$ python -q
>>> import numpy as np
>>> np.set_printoptions(precision=2, suppress=True, linewidth=100, legacy="1.25")
>>> def tidy(a):
...     return np.round(a, 2) + 0
... 
>>> feats = np.load("arr.npy")
>>> feats
array([[-2, -1,  1,  0, -3],
       [-2, -3, -2,  3,  1],
       [ 0,  2,  3, -3, -4]])
>>> feats.sum(axis=1)
array([-5, -3, -2])
>>> feats - feats[0]
array([[ 0,  0,  0,  0,  0],
       [ 0, -2, -3,  3,  4],
       [ 2,  3,  2, -3, -1]])
>>> np.count_nonzero(feats)
13
>>> feats[:, 5]
Traceback (most recent call last):
  File "<python-input-8>", line 1, in <module>
    feats[:, 5]
    ~~~~~^^^^^^
IndexError: index 5 is out of bounds for axis 1 with size 5
>>> feats.sum(axis=0)
array([-4, -2,  2,  0, -6])
>>> np.zeros(3, 5)
Traceback (most recent call last):
  File "<python-input-10>", line 1, in <module>
    np.zeros(3, 5)
    ~~~~~~~~^^^^^^
TypeError: Cannot interpret '5' as a data type
>>> tidy(np.linalg.svd(feats, compute_uv=False))
array([7.74, 4.48, 0.  ])
>>> np.linalg.matrix_rank(feats)
2
>>> np.diff(feats, axis=0)
array([[ 0, -2, -3,  3,  4],
       [ 2,  5,  5, -6, -5]])
>>> np.abs(feats).max()
4
>>> feats.shape
(3, 5)
>>> r0, v = feats[0], feats[1]
>>> print(r0 @ r0)
15
>>> r0 @ v
2
>>> pr = (r0 @ v) / (r0 @ r0) * r0
>>> tidy(v - pr)
array([-1.73, -2.87, -2.13,  3.  ,  1.4 ])
>>> np.outer(r0, v)
array([[ 4,  6,  4, -6, -2],
       [ 2,  3,  2, -3, -1],
       [-2, -3, -2,  3,  1],
       [ 0,  0,  0,  0,  0],
       [ 6,  9,  6, -9, -3]])
>>> tidy((v - pr) @ r0)
0.0
>>> tidy(pr)
array([-0.27, -0.13,  0.13,  0.  , -0.4 ])
>>> np.linalg.matrix_rank(np.outer(r0, v))
1
>>> Y = np.array([[0, 7, -3], [7, -8, -9], [2, -7, -5], [6, 4, -8], [7, -1, 6]])
>>> print(np.einsum("ik,kj->ji", feats, Y))
[[-26   0 -26]
 [-10  35 -45]
 [ -8  25 -33]]
>>> np.vstack([feats, Y.T]).shape
(6, 5)
>>> feats @ Y
array([[-26, -10,  -8],
       [  0,  35,  25],
       [-26, -45, -33]])
>>> np.linalg.matrix_rank(np.vstack([feats, Y.T]))
5
>>> np.einsum("ij,ij->i", feats, feats)
array([15, 27, 38])
>>> Y.T @ feats.T
array([[-26,   0, -26],
       [-10,  35, -45],
       [ -8,  25, -33]])
>>> Y = feats[0, 0] * feats[1:] - np.outer(feats[1:, 0], feats[0])
>>> Y
array([[ 0,  4,  6, -6, -8],
       [ 0, -4, -6,  6,  8]])
>>> np.flatnonzero(~Y.round(6).any(axis=1))
array([], dtype=int64)
>>> feats[:, 0] / feats[0, 0]
array([ 1.,  1., -0.])
>>> M = np.load("mat.npy")
>>> M
array([[0.1, 0. , 0. , 0. , 1. , 1. , 0. ],
       [2. , 2.1, 2. , 0. , 0. , 2. , 0. ],
       [0. , 1. , 0.1, 2. , 2. , 1. , 1. ],
       [1. , 1. , 1. , 1.1, 2. , 2. , 2. ],
       [1. , 0. , 0. , 0. , 2.1, 0. , 1. ],
       [1. , 2. , 2. , 1. , 1. , 1.1, 1. ],
       [0. , 0. , 0. , 0. , 1. , 1. , 0.1]])
>>> Y = M / np.linalg.norm(M, axis=1, keepdims=True)
>>> cov = Y @ Y.T
>>> tidy(np.linalg.norm(Y, axis=1))
array([1., 1., 1., 1., 1., 1., 1.])
>>> tidy(cov[5])
array([0.43, 0.84, 0.69, 0.84, 0.45, 1.  , 0.43])
>>> print(np.linalg.matrix_rank(M, rtol=0.1))
5
>>> np.linalg.cond(M) > 100
True
>>> [round(float(x), 2) for x in np.linalg.svd(M, compute_uv=False)[:3]]
[6.94, 3.52, 1.84]
>>> tidy(np.linalg.norm(M, 2) / np.linalg.norm(M))
0.85
